% python3 -q
>>> import numpy as np
>>> np.set_printoptions(suppress=True, linewidth=200)
>>> rng = np.random.default_rng(140)
>>> X = np.triu(rng.random((5, 5)) < 0.5, 1).astype(int)
>>> X = X + X.T
>>> X
array([[0, 0, 0, 1, 0],
       [0, 0, 1, 1, 0],
       [0, 1, 0, 1, 0],
       [1, 1, 1, 0, 1],
       [0, 0, 0, 1, 0]])
>>> [round(float(np.linalg.det(X[:i, :i])), 2) + 0 for i in range(1, 6)]
[0.0, 0.0, 0.0, 1.0, 0.0]
>>> round(np.linalg.eigvalsh(X).min(), 2)
np.float64(-1.81)
>>> labels = rng.permutation(5)
>>> labels
array([4, 1, 0, 2, 3])
>>> A2 = X[labels][:, labels]
>>> np.diag(A2)
array([0, 0, 0, 0, 0])
>>> np.round(np.sort(np.abs(np.linalg.eigvals(A2))), 2) + 0
array([0.  , 0.47, 1.  , 1.81, 2.34])
>>> np.allclose(A2, X)
False
>>> m1 = np.load("layer10.npy")
>>> m1
array([[ 0, -2, -1,  1],
       [ 0,  3,  3, -2],
       [ 0,  0, -2,  2],
       [ 0,  0,  0,  2]])
>>> labels = rng.permutation(4)
>>> labels
array([1, 2, 0, 3])
>>> A2 = m1[labels][:, labels]
>>> np.diag(A2)
array([ 3, -2,  0,  2])
>>> np.trace(A2)
np.int64(3)
>>> np.linalg.lstsq(m1[:-1].T, m1[-1])[2]
np.int32(3)
>>> np.round(m1 @ np.linalg.pinv(m1) @ m1, 2) + 0
array([[ 0., -2., -1.,  1.],
       [ 0.,  3.,  3., -2.],
       [ 0.,  0., -2.,  2.],
       [ 0.,  0.,  0.,  2.]])
>>> np.unique(m1.round(6), axis=0).shape
(4, 4)
>>> try:
...     np.linalg.inv(m1)
... except np.linalg.LinAlgError as e:
...     print(e)
... 
Singular matrix
>>> K = np.loadtxt("test9.csv", delimiter=",")
>>> K
array([[-1.71,  0.03, -2.  ,  2.69,  3.29],
       [-3.2 ,  1.08, -1.44,  1.31, -3.13],
       [-2.34,  2.33,  1.42, -0.81,  3.37],
       [-2.35, -1.98,  3.26,  0.1 , -2.22],
       [ 4.61, -0.4 ,  0.14, -0.99, -1.62],
       [ 2.26, -2.8 , -0.13,  2.99, -1.76],
       [ 1.72,  2.81, -0.35,  3.74, -0.2 ],
       [ 1.46, -1.82, -0.56,  3.31, -2.88],
       [ 0.86, -2.18, -0.67, -3.  ,  3.17],
       [-0.94, -1.3 , -3.37, -2.34,  2.37],
       [-0.36,  4.39, -0.48, -0.78, -2.17],
       [-3.61, -1.62,  0.97,  1.44,  2.51],
       [-0.5 , -0.83, -1.86, -3.03,  3.37],
       [ 1.03,  2.21, -0.77,  3.16, -2.91],
       [-1.39,  3.77,  0.73,  0.75,  2.78],
       [-3.26, -0.31, -2.09, -2.05, -2.38],
       [-3.41,  2.66, -1.69, -1.38,  1.24],
       [-1.  , -2.62, -2.18, -2.95, -1.92],
       [-2.76, -2.07, -3.51,  0.69, -0.53],
       [ 1.77,  0.64,  4.02, -1.98, -1.18],
       [ 3.21,  0.65, -0.32,  1.61,  3.4 ],
       [ 1.93, -0.92, -1.65, -3.46, -2.39],
       [-3.83,  0.24,  3.05, -0.9 ,  0.37],
       [ 4.28, -0.65, -0.55,  2.44,  0.15],
       [ 0.85, -3.82, -1.97, -2.41,  0.01],
       [-1.33, -4.03, -1.64, -1.34, -1.58]])
>>> A2 = K + rng.integers(-2, 3, (26, 2)) @ rng.integers(-2, 3, (2, 5))
>>> A2.round(2)
array([[-1.71,  0.03, -4.  ,  3.69,  1.29],
       [-3.2 ,  1.08, -3.44,  2.31, -5.13],
       [-4.34,  3.33,  4.42, -4.81,  6.37],
       [-0.35, -2.98,  8.26,  0.1 ,  2.78],
       [ 2.61,  0.6 ,  3.14, -4.99,  1.38],
       [ 0.26, -1.8 ,  0.87, -0.01, -0.76],
       [-2.28,  4.81, -0.35, -1.26, -0.2 ],
       [ 5.46, -3.82,  1.44,  7.31, -0.88],
       [ 0.86, -2.18, -4.67, -1.  , -0.83],
       [-4.94,  0.7 , -5.37, -6.34,  0.37],
       [-4.36,  6.39,  1.52, -6.78, -0.17],
       [-1.61, -2.62,  1.97,  3.44,  3.51],
       [-2.5 ,  0.17, -4.86, -4.03,  0.37],
       [-2.97,  4.21, -2.77, -0.84, -4.91],
       [-1.39,  3.77, -1.27,  1.75,  0.78],
       [-7.26,  1.69, -0.09, -8.05, -0.38],
       [-5.41,  3.66,  1.31, -5.38,  4.24],
       [-3.  , -1.62, -7.18, -2.95, -6.92],
       [-4.76, -1.07, -0.51, -3.31,  2.47],
       [-2.23,  2.64,  2.02, -5.98, -3.18],
       [-0.79,  2.65, -4.32, -1.39, -0.6 ],
       [-2.07,  1.08, -3.65, -7.46, -4.39],
       [-5.83,  1.24,  4.05, -3.9 ,  1.37],
       [ 8.28, -2.65,  3.45,  5.44,  4.15],
       [ 4.85, -5.82, -3.97,  3.59, -1.99],
       [-1.33, -4.03, -5.64,  0.66, -5.58]])
>>> np.round(A2 - K, 2)
array([[ 0.,  0., -2.,  1., -2.],
       [ 0.,  0., -2.,  1., -2.],
       [-2.,  1.,  3., -4.,  3.],
       [ 2., -1.,  5.,  0.,  5.],
       [-2.,  1.,  3., -4.,  3.],
       [-2.,  1.,  1., -3.,  1.],
       [-4.,  2.,  0., -5.,  0.],
       [ 4., -2.,  2.,  4.,  2.],
       [ 0.,  0., -4.,  2., -4.],
       [-4.,  2., -2., -4., -2.],
       [-4.,  2.,  2., -6.,  2.],
       [ 2., -1.,  1.,  2.,  1.],
       [-2.,  1., -3., -1., -3.],
       [-4.,  2., -2., -4., -2.],
       [ 0.,  0., -2.,  1., -2.],
       [-4.,  2.,  2., -6.,  2.],
       [-2.,  1.,  3., -4.,  3.],
       [-2.,  1., -5.,  0., -5.],
       [-2.,  1.,  3., -4.,  3.],
       [-4.,  2., -2., -4., -2.],
       [-4.,  2., -4., -3., -4.],
       [-4.,  2., -2., -4., -2.],
       [-2.,  1.,  1., -3.,  1.],
       [ 4., -2.,  4.,  3.,  4.],
       [ 4., -2., -2.,  6., -2.],
       [ 0.,  0., -4.,  2., -4.]])
>>> np.abs(A2 - K).sum(axis=1)
array([ 5.,  5., 13., 13., 13.,  8., 11., 14., 10., 14., 16.,  7., 10., 14.,  5., 16., 13., 13., 13., 14., 17., 14.,  8., 17., 16., 10.])
>>> np.linalg.matrix_rank(A2 - K, tol=1e-8)
np.int64(2)
>>> np.round(np.linalg.svd(A2 - K, compute_uv=False), 2) + 0
array([24.01, 20.85,  0.  ,  0.  ,  0.  ])
>>> def softmax(z):
...     e = np.exp(z - z.max(axis=-1, keepdims=True))
...     return e / e.sum(axis=-1, keepdims=True)
... 
>>> np.round(softmax(K[11]), 2) + 0
array([0.  , 0.01, 0.14, 0.22, 0.63])
>>> np.round(softmax(K).sum(axis=1), 2)
array([1., 1., 1., 1., 1., 1., 1., 1., 1., 1., 1., 1., 1., 1., 1., 1., 1., 1., 1., 1., 1., 1., 1., 1., 1., 1.])
>>> np.round(softmax(10 * K[11]), 2) + 0
array([0., 0., 0., 0., 1.])
>>> S = K @ K.T / np.sqrt(5)
>>> softmax(S).round(6).argmax(axis=1)
array([ 0,  1,  2,  3,  4,  5,  6,  7,  8,  9, 10, 11, 12, 13, 14, 15, 16, 17, 18, 19, 20, 21, 22, 23, 24, 25])
>>> gram = np.cov(K, rowvar=False)
>>> np.argwhere(np.triu(np.abs(np.corrcoef(K.T)) > 0.8, 1))
array([], shape=(0, 2), dtype=int64)
>>> np.round(K.std(axis=0), 2)
array([2.44, 2.21, 1.85, 2.23, 2.3 ])
>>> np.round(np.median(K, axis=0), 2)
array([-0.72, -0.52, -0.62, -0.8 , -0.36])
>>> np.round(np.linalg.norm(K, axis=0), 2)
array([12.54, 11.36,  9.81, 11.38, 11.73])
>>> np.round(np.linalg.norm(K, "nuc"), 2)
np.float64(56.2)
>>> np.linalg.norm(K, axis=1).argmax()
np.int64(4)
>>> round(float(np.linalg.norm(K[6] - K[2])), 2)
7.3
>>> W0 = np.array([[39.0, 12.0, 0.0], [12.0, 7.0, 0.0], [0.0, 0.0, 3.0]])
>>> Uu, s, Vt = np.linalg.svd(W0)
>>> np.argmax(s[:-1] / (s[1:] + 1e-6)) + 1
np.int64(1)
>>> A2 = Uu[:, :1] @ np.diag(s[:1]) @ Vt[:1]
>>> np.linalg.matrix_rank(W0, rtol=0.05)
np.int64(3)
>>> A2.round(2)
array([[38.7, 12.9,  0. ],
       [12.9,  4.3,  0. ],
       [ 0. ,  0. ,  0. ]])
>>> round(np.linalg.norm(W0 - A2) / np.linalg.norm(W0), 2)
np.float64(0.1)
>>> np.linalg.matrix_rank(A2)
np.int64(1)
>>> arr = np.loadtxt("x.csv", delimiter=",")
>>> arr.round(2)
array([[0.46, 0.46, 0.19],
       [0.46, 0.46, 0.19],
       [0.19, 0.19, 0.08]])
>>> x0 = np.array([2, 1, -5])
>>> a = np.maximum(arr @ x0, 0)
>>> np.round(np.maximum(arr @ (3 * x0), 0), 2)
array([1.3 , 1.3 , 0.54])
>>> np.flatnonzero(a > 1e-9)
array([0, 1, 2])
>>> np.round(arr * (a > 1e-9)[:, None], 2)
array([[0.46, 0.46, 0.19],
       [0.46, 0.46, 0.19],
       [0.19, 0.19, 0.08]])
>>> np.round(np.maximum(arr @ x0, 0) - np.maximum(-arr @ x0, 0), 2)
array([0.43, 0.43, 0.18])
>>> np.round(np.linalg.norm(arr, 2) / np.linalg.norm(arr), 2)
np.float64(1.0)
>>> np.argsort(-np.linalg.norm(arr, axis=0).round(6), kind="stable")[:3]
array([0, 1, 2])
>>> [round(float(x), 2) for x in np.linalg.svd(arr, compute_uv=False)[:3]]
[1.0, 0.0, 0.0]
>>> T = np.stack([arr, 2 * arr, arr[::-1]])
>>> np.linalg.matrix_rank(T)
array([1, 1, 1])
>>> T.shape
(3, 3, 3)
>>> np.round(np.einsum("bij,cij->bc", T, T), 2)
array([[1.  , 2.  , 0.84],
       [2.  , 4.  , 1.68],
       [0.84, 1.68, 1.  ]])
>>> np.round(np.linalg.det(T), 2)
array([0., 0., 0.])
>>> A2 = np.array([[0, 2, 1], [1, 2, 1], [1, 0, 2]])
>>> np.vstack([arr, A2.T]).shape
(6, 3)
>>> np.round(np.einsum("ij,ij->i", arr, arr), 2)
array([0.46, 0.46, 0.08])
>>> np.round(np.einsum("ik,kj->ij", arr, A2), 2)
array([[0.65, 1.84, 1.3 ],
       [0.65, 1.84, 1.3 ],
       [0.27, 0.76, 0.54]])
>>> np.round(np.einsum("ik,kj->ji", arr, A2), 2)
array([[0.65, 0.65, 0.27],
       [1.84, 1.84, 0.76],
       [1.3 , 1.3 , 0.54]])
>>> feats = np.load("sample11.npy")
>>> feats
array([[ 1, -1,  1, -1],
       [ 1,  0,  0,  0],
       [ 1,  1,  1,  1],
       [ 1,  2,  4,  8],
       [ 1,  3,  9, 27],
       [ 1,  4, 16, 64]])
>>> np.linalg.matrix_rank(X, rtol=0.1)
np.int64(4)
>>> [round(float(x), 2) for x in np.linalg.svd(X, compute_uv=False)[:3]]
[2.34, 1.81, 1.0]
>>> Uu, s, Vt = np.linalg.svd(feats)
>>> s.round(2)
array([72.56,  3.77,  1.71,  1.07])
>>> np.argmax(s[:-1] / (s[1:] + 1e-6)) + 1
np.int64(1)
>>> A2 = Uu[:, :1] @ np.diag(s[:1]) @ Vt[:1]
>>> round(np.linalg.norm(feats - A2) / np.linalg.norm(feats), 2)
np.float64(0.06)
>>> np.round(np.abs(feats - A2).max(), 2)
np.float64(1.72)
>>> np.linalg.matrix_rank(feats, rtol=0.05)
np.int64(2)
>>> P = feats @ np.linalg.solve(feats.T @ feats, feats.T)
>>> np.round(np.linalg.eigvalsh(P), 2) + 0
array([0., 0., 1., 1., 1., 1.])
>>> round(float(np.trace(P)), 2)
4.0
>>> np.allclose(P @ P, P)
True
>>> P.round(2)
array([[ 0.96,  0.13, -0.11, -0.03,  0.09, -0.03],
       [ 0.13,  0.58,  0.41,  0.02, -0.22,  0.09],
       [-0.11,  0.41,  0.46,  0.25,  0.02, -0.03],
       [-0.03,  0.02,  0.25,  0.46,  0.41, -0.11],
       [ 0.09, -0.22,  0.02,  0.41,  0.58,  0.13],
       [-0.03,  0.09, -0.03, -0.11,  0.13,  0.96]])
>>> A2 = np.c_[feats[:, :2] @ np.array([[2, 3], [3, 0]]), np.array([0, 2, 2, 3, 1, 0])]
>>> A2
array([[-1,  3,  0],
       [ 2,  3,  2],
       [ 5,  3,  2],
       [ 8,  3,  3],
       [11,  3,  1],
       [14,  3,  0]])
>>> np.linalg.matrix_rank(np.c_[feats, A2])
np.int64(5)
>>> np.linalg.matrix_rank(A2)
np.int64(3)
>>> F = np.load("m.npy")
>>> F
array([[ 1,  2,  0,  2],
       [ 2,  0,  1,  1],
       [-1,  2, -1,  1]])
>>> Uu, s, Vt = np.linalg.svd(F)
>>> evecs = Vt[:(s > 1e-8).sum()]
>>> x0 = F[2] + 3 * F[0] + rng.integers(2) * np.eye(4)[2]
>>> x0
array([2., 8., 0., 7.])
>>> np.round(np.linalg.norm(x0 - evecs.T @ evecs @ x0), 2)
np.float64(0.87)
>>> np.linalg.matrix_rank(np.vstack([F, x0]))
np.int64(3)
>>> mat = np.load("arr.npy")
>>> mat
array([[ 4,  2, -2, -2, -1],
       [ 2, -6,  1, -3,  1],
       [-2,  1,  2, -2,  1],
       [-2, -3, -2,  0,  1],
       [-1,  1,  1,  1,  0]])
>>> evals, evecs = np.linalg.eig(mat)
>>> np.round(mat @ evecs[:, 0] - evals[0] * evecs[:, 0], 2) + 0
array([0., 0., 0., 0., 0.])
>>> evals.round(2)
array([-7.62,  6.05, -2.44,  0.07,  3.94])
>>> [round(float(x), 2) for x in np.linalg.svd(mat, compute_uv=False)[:3]]
[7.62, 6.05, 3.94]
>>> np.argsort(-np.linalg.norm(mat, axis=0).round(6), kind="stable")[:3]
array([1, 0, 3])
>>> np.round(np.linalg.norm(mat, 2) / np.linalg.norm(mat), 2)
np.float64(0.71)
>>> round(np.log10(np.linalg.cond(mat)))
2
